$ python3 -q
>>> import numpy as np
>>> from numpy import linalg as LA
>>> np.set_printoptions(precision=2, suppress=True, linewidth=120)
>>> X = np.array([[0.0, -1.6, 2.4, -1.1, -0.1, -0.3, 1.8, 0.9, -0.3, 0.4],
...     [-1.1, -0.1, 0.8, 0.5, 0.6, 1.8, 0.5, 1.6, -1.3, 1.3],
...     [1.3, 0.4, -0.9, -0.8, 0.2, 0.1, 0.3, -0.4, 0.1, -1.5],
...     [-0.6, 1.0, 1.2, 1.5, 0.2, -0.2, -0.6, -0.5, 0.7, 1.7],
...     [-0.6, -1.4, -1.2, 0.8, -2.1, -0.1, -0.4, 1.7, 0.3, 0.6],
...     [1.2, -0.1, 1.9, -1.9, -0.3, -0.9, -0.3, -1.9, 1.5, -1.0],
...     [-0.5, 1.5, 1.1, -0.5, 0.8, 1.6, 1.2, 0.5, 1.3, -0.6],
...     [-1.0, -1.1, -0.6, 0.0, -0.4, 0.4, 0.7, -1.0, 1.3, 3.0],
...     [-0.1, -0.1, -0.4, -0.6, -0.3, 0.1, 1.2, 1.1, -1.5, 1.0],
...     [-1.3, 1.5, -1.1, 0.3, 0.4, 0.7, 1.6, 0.1, -1.0, -0.4]])
>>> rng = np.random.default_rng(7467)
>>> X[0] = X[4] + 0.02 * rng.normal(size=10)
>>> X
array([[-0.61, -1.4 , -1.22,  0.79, -2.1 , -0.09, -0.4 ,  1.69,  0.36,  0.63],
       [-1.1 , -0.1 ,  0.8 ,  0.5 ,  0.6 ,  1.8 ,  0.5 ,  1.6 , -1.3 ,  1.3 ],
       [ 1.3 ,  0.4 , -0.9 , -0.8 ,  0.2 ,  0.1 ,  0.3 , -0.4 ,  0.1 , -1.5 ],
       [-0.6 ,  1.  ,  1.2 ,  1.5 ,  0.2 , -0.2 , -0.6 , -0.5 ,  0.7 ,  1.7 ],
       [-0.6 , -1.4 , -1.2 ,  0.8 , -2.1 , -0.1 , -0.4 ,  1.7 ,  0.3 ,  0.6 ],
       [ 1.2 , -0.1 ,  1.9 , -1.9 , -0.3 , -0.9 , -0.3 , -1.9 ,  1.5 , -1.  ],
       [-0.5 ,  1.5 ,  1.1 , -0.5 ,  0.8 ,  1.6 ,  1.2 ,  0.5 ,  1.3 , -0.6 ],
       [-1.  , -1.1 , -0.6 ,  0.  , -0.4 ,  0.4 ,  0.7 , -1.  ,  1.3 ,  3.  ],
       [-0.1 , -0.1 , -0.4 , -0.6 , -0.3 ,  0.1 ,  1.2 ,  1.1 , -1.5 ,  1.  ],
       [-1.3 ,  1.5 , -1.1 ,  0.3 ,  0.4 ,  0.7 ,  1.6 ,  0.1 , -1.  , -0.4 ]])
>>> q, r_ = LA.qr(X)
>>> np.round(q @ r_, 2) + 0
array([[-0.61, -1.4 , -1.22,  0.79, -2.1 , -0.09, -0.4 ,  1.69,  0.36,  0.63],
       [-1.1 , -0.1 ,  0.8 ,  0.5 ,  0.6 ,  1.8 ,  0.5 ,  1.6 , -1.3 ,  1.3 ],
       [ 1.3 ,  0.4 , -0.9 , -0.8 ,  0.2 ,  0.1 ,  0.3 , -0.4 ,  0.1 , -1.5 ],
       [-0.6 ,  1.  ,  1.2 ,  1.5 ,  0.2 , -0.2 , -0.6 , -0.5 ,  0.7 ,  1.7 ],
       [-0.6 , -1.4 , -1.2 ,  0.8 , -2.1 , -0.1 , -0.4 ,  1.7 ,  0.3 ,  0.6 ],
       [ 1.2 , -0.1 ,  1.9 , -1.9 , -0.3 , -0.9 , -0.3 , -1.9 ,  1.5 , -1.  ],
       [-0.5 ,  1.5 ,  1.1 , -0.5 ,  0.8 ,  1.6 ,  1.2 ,  0.5 ,  1.3 , -0.6 ],
       [-1.  , -1.1 , -0.6 ,  0.  , -0.4 ,  0.4 ,  0.7 , -1.  ,  1.3 ,  3.  ],
       [-0.1 , -0.1 , -0.4 , -0.6 , -0.3 ,  0.1 ,  1.2 ,  1.1 , -1.5 ,  1.  ],
       [-1.3 ,  1.5 , -1.1 ,  0.3 ,  0.4 ,  0.7 ,  1.6 ,  0.1 , -1.  , -0.4 ]])
>>> np.round(q.T @ q, 2) + 0
array([[1., 0., 0., 0., 0., 0., 0., 0., 0., 0.],
       [0., 1., 0., 0., 0., 0., 0., 0., 0., 0.],
       [0., 0., 1., 0., 0., 0., 0., 0., 0., 0.],
       [0., 0., 0., 1., 0., 0., 0., 0., 0., 0.],
       [0., 0., 0., 0., 1., 0., 0., 0., 0., 0.],
       [0., 0., 0., 0., 0., 1., 0., 0., 0., 0.],
       [0., 0., 0., 0., 0., 0., 1., 0., 0., 0.],
       [0., 0., 0., 0., 0., 0., 0., 1., 0., 0.],
       [0., 0., 0., 0., 0., 0., 0., 0., 1., 0.],
       [0., 0., 0., 0., 0., 0., 0., 0., 0., 1.]])
>>> np.round(abs(r_[0, 0]), 2), round(float(LA.norm(X[:, 0])), 2)
(np.float64(2.9), 2.9)
>>> data = 3 * np.eye(6) + np.eye(6, k=1)
>>> data
array([[3., 1., 0., 0., 0., 0.],
       [0., 3., 1., 0., 0., 0.],
       [0., 0., 3., 1., 0., 0.],
       [0., 0., 0., 3., 1., 0.],
       [0., 0., 0., 0., 3., 1.],
       [0., 0., 0., 0., 0., 3.]])
>>> # triangular: eigenvalues sit on the diagonal
>>> q, evecs = LA.qr(data[:, :4])[0], LA.qr(data[:, 4:])[0]
>>> s = LA.svd(q.T @ evecs, compute_uv=False)
>>> np.degrees(np.arccos(s.clip(0, 1)))
array([70.64, 90.  ])
>>> z = rng.permutation(6)
>>> z
array([1, 4, 3, 2, 5, 0])
>>> M2 = data[z][:, z]
>>> np.allclose(M2, data)
False
>>> np.sort(np.abs(LA.eigvals(M2)))
array([3., 3., 3., 3., 3., 3.])
>>> round(float(LA.det(M2)), 2), np.round(LA.det(data[z]), 2)
(729.0, np.float64(729.0))
>>> q, r_ = LA.qr(data)
>>> np.allclose(r_.T @ r_, data.T @ data)
True
>>> np.trace(q @ q.T)
np.float64(6.0)
>>> r_
array([[3., 1., 0., 0., 0., 0.],
       [0., 3., 1., 0., 0., 0.],
       [0., 0., 3., 1., 0., 0.],
       [0., 0., 0., 3., 1., 0.],
       [0., 0., 0., 0., 3., 1.],
       [0., 0., 0., 0., 0., 3.]])
>>> q.shape, r_.shape
((6, 6), (6, 6))
>>> q @ r_
array([[3., 1., 0., 0., 0., 0.],
       [0., 3., 1., 0., 0., 0.],
       [0., 0., 3., 1., 0., 0.],
       [0., 0., 0., 3., 1., 0.],
       [0., 0., 0., 0., 3., 1.],
       [0., 0., 0., 0., 0., 3.]])
>>> F = np.load("arr.npy")
>>> F
array([[-0.4 ,  0.  ,  0.2 , -0.6 ,  0.5 ,  0.5 ],
       [-0.1 , -0.2 ,  0.3 ,  1.6 ,  0.51,  0.9 ],
       [ 0.4 , -0.7 , -0.1 ,  0.5 , -0.07, -0.6 ],
       [ 0.8 , -0.1 ,  1.1 ,  0.1 ,  2.21, -0.7 ],
       [-1.3 ,  1.1 , -0.6 ,  0.7 , -1.23, -0.2 ],
       [ 0.2 , -0.1 ,  0.9 ,  1.  ,  1.77,  0.4 ],
       [ 2.7 ,  0.8 ,  1.4 ,  1.1 ,  2.8 , -0.5 ],
       [ 1.2 , -0.1 , -0.9 ,  0.7 , -1.85, -1.  ],
       [-0.2 ,  0.4 ,  0.  ,  1.  ,  0.14,  0.6 ],
       [ 1.  , -0.9 ,  0.5 ,  0.3 ,  1.04,  1.5 ],
       [ 1.8 ,  0.8 ,  0.3 ,  0.4 ,  0.51, -0.1 ],
       [ 0.9 , -0.5 , -0.2 ,  1.1 , -0.57,  1.5 ],
       [ 0.5 ,  0.  ,  1.5 , -0.1 ,  2.87, -1.6 ],
       [-0.9 , -1.3 ,  1.3 ,  0.5 ,  2.52,  0.9 ],
       [ 0.4 , -0.7 , -0.7 ,  1.8 , -1.55,  0.4 ],
       [ 0.2 ,  0.9 ,  0.4 , -0.4 ,  0.75, -0.3 ],
       [-0.4 ,  0.8 ,  0.9 , -0.3 ,  1.7 , -2.6 ],
       [ 0.3 , -0.2 ,  1.6 ,  1.4 ,  3.1 , -0.3 ],
       [-0.7 , -0.8 ,  1.7 ,  0.5 ,  3.42,  1.5 ],
       [ 0.3 , -1.  , -0.2 ,  1.2 , -0.36,  1.  ],
       [ 0.7 ,  0.3 ,  0.  , -2.5 ,  0.04, -1.3 ],
       [ 0.6 , -0.8 , -1.6 ,  0.4 , -3.2 , -0.1 ],
       [-0.7 , -0.1 ,  0.5 ,  0.3 ,  0.77, -0.9 ],
       [ 1.2 , -0.2 , -0.8 , -0.8 , -1.42, -0.6 ],
       [-1.9 ,  2.4 ,  1.2 ,  0.7 ,  2.41, -0.3 ],
       [-1.2 , -1.3 , -0.9 ,  1.5 , -1.73, -0.7 ],
       [-0.4 , -0.4 , -0.8 ,  1.1 , -1.63,  1.3 ],
       [-0.4 , -1.2 ,  0.1 , -0.2 ,  0.21,  1.8 ],
       [-0.1 ,  0.2 ,  0.1 , -1.8 ,  0.35, -2.  ],
       [-0.4 , -0.2 , -1.2 , -0.4 , -2.18,  0.2 ],
       [ 0.3 ,  0.6 , -0.8 , -0.9 , -1.72,  0.2 ]])
>>> q, evecs = LA.qr(X[:, :6])[0], LA.qr(X[:, 6:])[0]
>>> s = LA.svd(q.T @ evecs, compute_uv=False)
>>> s
array([1.  , 0.96, 0.81, 0.52])
>>> arr = np.load("a.npy")
>>> arr
array([[ 1,  1,  3,  3],
       [-7, -7, -5, -5],
       [-2, -2,  0,  0],
       [ 0,  0,  2,  2],
       [ 0,  0,  2,  2],
       [-1, -1,  1,  1],
       [ 6,  6,  8,  8],
       [ 7,  7,  9,  9],
       [-3, -3, -1, -1],
       [-5, -5, -3, -3],
       [ 7,  7,  9,  9],
       [ 2,  2,  4,  4]])
>>> # row 4 repeats row 3
>>> f, g = arr[10], arr[4]
>>> f @ f
np.int64(260)
>>> f @ g
np.int64(36)
>>> p = (f @ g) / (f @ f) * f
>>> g - p
array([-0.97, -0.97,  0.75,  0.75])
>>> np.outer(f, g)
array([[ 0,  0, 14, 14],
       [ 0,  0, 14, 14],
       [ 0,  0, 18, 18],
       [ 0,  0, 18, 18]])
>>> np.round(LA.norm(f + g) ** 2 + LA.norm(f - g) ** 2, 2)
np.float64(536.0)
>>> LA.matrix_rank(np.outer(f, g))
np.int64(1)
>>> round(LA.norm(arr, 2) / LA.norm(arr), 2)
np.float64(0.98)
>>> LA.cond(arr) > 100
np.True_
>>> J = np.loadtxt("test14.csv", delimiter=",")
>>> J
array([[-0.19,  0.35, -0.32, -0.14,  0.17],
       [-0.41, -0.35, -0.13, -0.15, -0.18],
       [-0.06,  0.29, -0.08, -0.02, -0.54],
       [ 0.13, -0.21,  0.56, -0.57, -0.2 ],
       [ 0.03, -0.1 ,  0.38,  0.4 , -0.2 ],
       [ 0.16,  0.06, -0.12, -0.53, -0.3 ],
       [-0.09,  0.24,  0.11,  0.32, -0.52],
       [ 0.25,  0.14, -0.38, -0.21, -0.02],
       [ 0.69,  0.3 ,  0.04,  0.09, -0.06],
       [ 0.44, -0.62, -0.29,  0.17, -0.05],
       [-0.06, -0.24, -0.4 ,  0.07, -0.44]])
>>> blk = np.stack([J, -1 * J, J[::-1]])
>>> (blk @ J.T).shape
(3, 11, 11)
>>> cen = (J - J.mean(axis=0)) / J.std(axis=0)
>>> np.argwhere(np.abs(cen) > 2)
array([[3, 2],
       [8, 0],
       [9, 1]])
>>> cen.std(axis=0)
array([1., 1., 1., 1., 1.])
>>> c = LA.lstsq(np.delete(cen, 3, axis=1), cen[:, 3])[0]
>>> c
array([ 0.11, -0.02, -0.08, -0.22])
>>> np.abs(c).argmax()
np.int64(3)
>>> cen = J - J.mean(axis=0)
>>> left, s, Vh = LA.svd(cen, full_matrices=False)
>>> np.searchsorted(np.cumsum(s ** 2) / (s ** 2).sum(), 0.9) + 1
np.int64(4)
>>> round(float((s ** 2).sum() ** 2 / (s ** 4).sum()), 2)
4.61
>>> np.round(cen.mean(axis=0), 2) + 0
array([0., 0., 0., 0., 0.])
>>> np.abs(left[:, 0]).argmax()
np.int64(8)
>>> np.abs(Vh[-1])
array([0.33, 0.06, 0.24, 0.21, 0.88])
>>> s
array([1. , 1. , 1. , 1. , 0.6])
>>> f, g = J[2], J[8]
>>> round(float(f @ g), 2)
0.07
>>> p = (f @ g) / (f @ f) * f
>>> LA.matrix_rank(np.outer(f, g))
np.int64(1)
>>> z = J[:, 0] > np.median(J[:, 0])
>>> f = J[z].mean(axis=0) - J[~z].mean(axis=0)
>>> z.astype(int)
array([0, 0, 0, 1, 0, 1, 0, 1, 1, 1, 0])
>>> ((J - J.mean(axis=0)) @ f > 0).astype(int)
array([0, 0, 0, 1, 0, 1, 0, 1, 1, 1, 0])
>>> K = np.diag(np.array([3, 0, 5, 4, -1, 4, -2, 2, 1, 5, 0, -1])) + 2 * np.eye(12, k=1) + 2 * np.eye(12, k=-1)
>>> K
array([[ 3.,  2.,  0.,  0.,  0.,  0.,  0.,  0.,  0.,  0.,  0.,  0.],
       [ 2.,  0.,  2.,  0.,  0.,  0.,  0.,  0.,  0.,  0.,  0.,  0.],
       [ 0.,  2.,  5.,  2.,  0.,  0.,  0.,  0.,  0.,  0.,  0.,  0.],
       [ 0.,  0.,  2.,  4.,  2.,  0.,  0.,  0.,  0.,  0.,  0.,  0.],
       [ 0.,  0.,  0.,  2., -1.,  2.,  0.,  0.,  0.,  0.,  0.,  0.],
       [ 0.,  0.,  0.,  0.,  2.,  4.,  2.,  0.,  0.,  0.,  0.,  0.],
       [ 0.,  0.,  0.,  0.,  0.,  2., -2.,  2.,  0.,  0.,  0.,  0.],
       [ 0.,  0.,  0.,  0.,  0.,  0.,  2.,  2.,  2.,  0.,  0.,  0.],
       [ 0.,  0.,  0.,  0.,  0.,  0.,  0.,  2.,  1.,  2.,  0.,  0.],
       [ 0.,  0.,  0.,  0.,  0.,  0.,  0.,  0.,  2.,  5.,  2.,  0.],
       [ 0.,  0.,  0.,  0.,  0.,  0.,  0.,  0.,  0.,  2.,  0.,  2.],
       [ 0.,  0.,  0.,  0.,  0.,  0.,  0.,  0.,  0.,  0.,  2., -1.]])
>>> # symmetric
>>> z = rng.permutation(12)
>>> M2 = K[:, z] * rng.choice([-1, 1], 12)
>>> M2
array([[ 0., -3.,  0., -0., -0.,  0.,  0.,  0.,  2., -0.,  0.,  0.],
       [ 0., -2.,  0., -0., -0.,  0.,  0.,  2.,  0., -0.,  0.,  0.],
       [ 0., -0.,  0., -0., -0.,  0.,  2.,  5.,  2., -0.,  0.,  0.],
       [ 0., -0.,  0., -0., -0.,  2.,  4.,  2.,  0., -0.,  0.,  0.],
       [ 0., -0.,  0., -0., -0., -1.,  2.,  0.,  0., -0.,  0.,  2.],
       [ 0., -0.,  0., -0., -2.,  2.,  0.,  0.,  0., -0.,  0.,  4.],
       [ 0., -0.,  0., -0.,  2.,  0.,  0.,  0.,  0., -0.,  2.,  2.],
       [ 0., -0.,  0., -0., -2.,  0.,  0.,  0.,  0., -2.,  2.,  0.],
       [ 0., -0.,  0., -2., -0.,  0.,  0.,  0.,  0., -1.,  2.,  0.],
       [ 2., -0.,  0., -5., -0.,  0.,  0.,  0.,  0., -2.,  0.,  0.],
       [ 0., -0.,  2., -2., -0.,  0.,  0.,  0.,  0., -0.,  0.,  0.],
       [ 2., -0., -1., -0., -0.,  0.,  0.,  0.,  0., -0.,  0.,  0.]])
>>> left, _, Vh = LA.svd(K.T @ M2)
>>> np.round(left @ Vh, 2) + 0
array([[ 0., -1.,  0.,  0.,  0.,  0.,  0.,  0.,  0.,  0.,  0.,  0.],
       [ 0.,  0.,  0.,  0.,  0.,  0.,  0.,  0.,  1.,  0.,  0.,  0.],
       [ 0.,  0.,  0.,  0.,  0.,  0.,  0.,  1.,  0.,  0.,  0.,  0.],
       [ 0.,  0.,  0.,  0.,  0.,  0.,  1.,  0.,  0.,  0.,  0.,  0.],
       [ 0.,  0.,  0.,  0.,  0.,  1.,  0.,  0.,  0.,  0.,  0.,  0.],
       [ 0.,  0.,  0.,  0.,  0.,  0.,  0.,  0.,  0.,  0.,  0.,  1.],
       [ 0.,  0.,  0.,  0., -1.,  0.,  0.,  0.,  0.,  0.,  0.,  0.],
       [ 0.,  0.,  0.,  0.,  0.,  0.,  0.,  0.,  0.,  0.,  1.,  0.],
       [ 0.,  0.,  0.,  0.,  0.,  0.,  0.,  0.,  0., -1.,  0.,  0.],
       [ 0.,  0.,  0., -1.,  0.,  0.,  0.,  0.,  0.,  0.,  0.,  0.],
       [ 1.,  0.,  0.,  0.,  0.,  0.,  0.,  0.,  0.,  0.,  0.,  0.],
       [ 0.,  0.,  1.,  0.,  0.,  0.,  0.,  0.,  0.,  0.,  0.,  0.]])
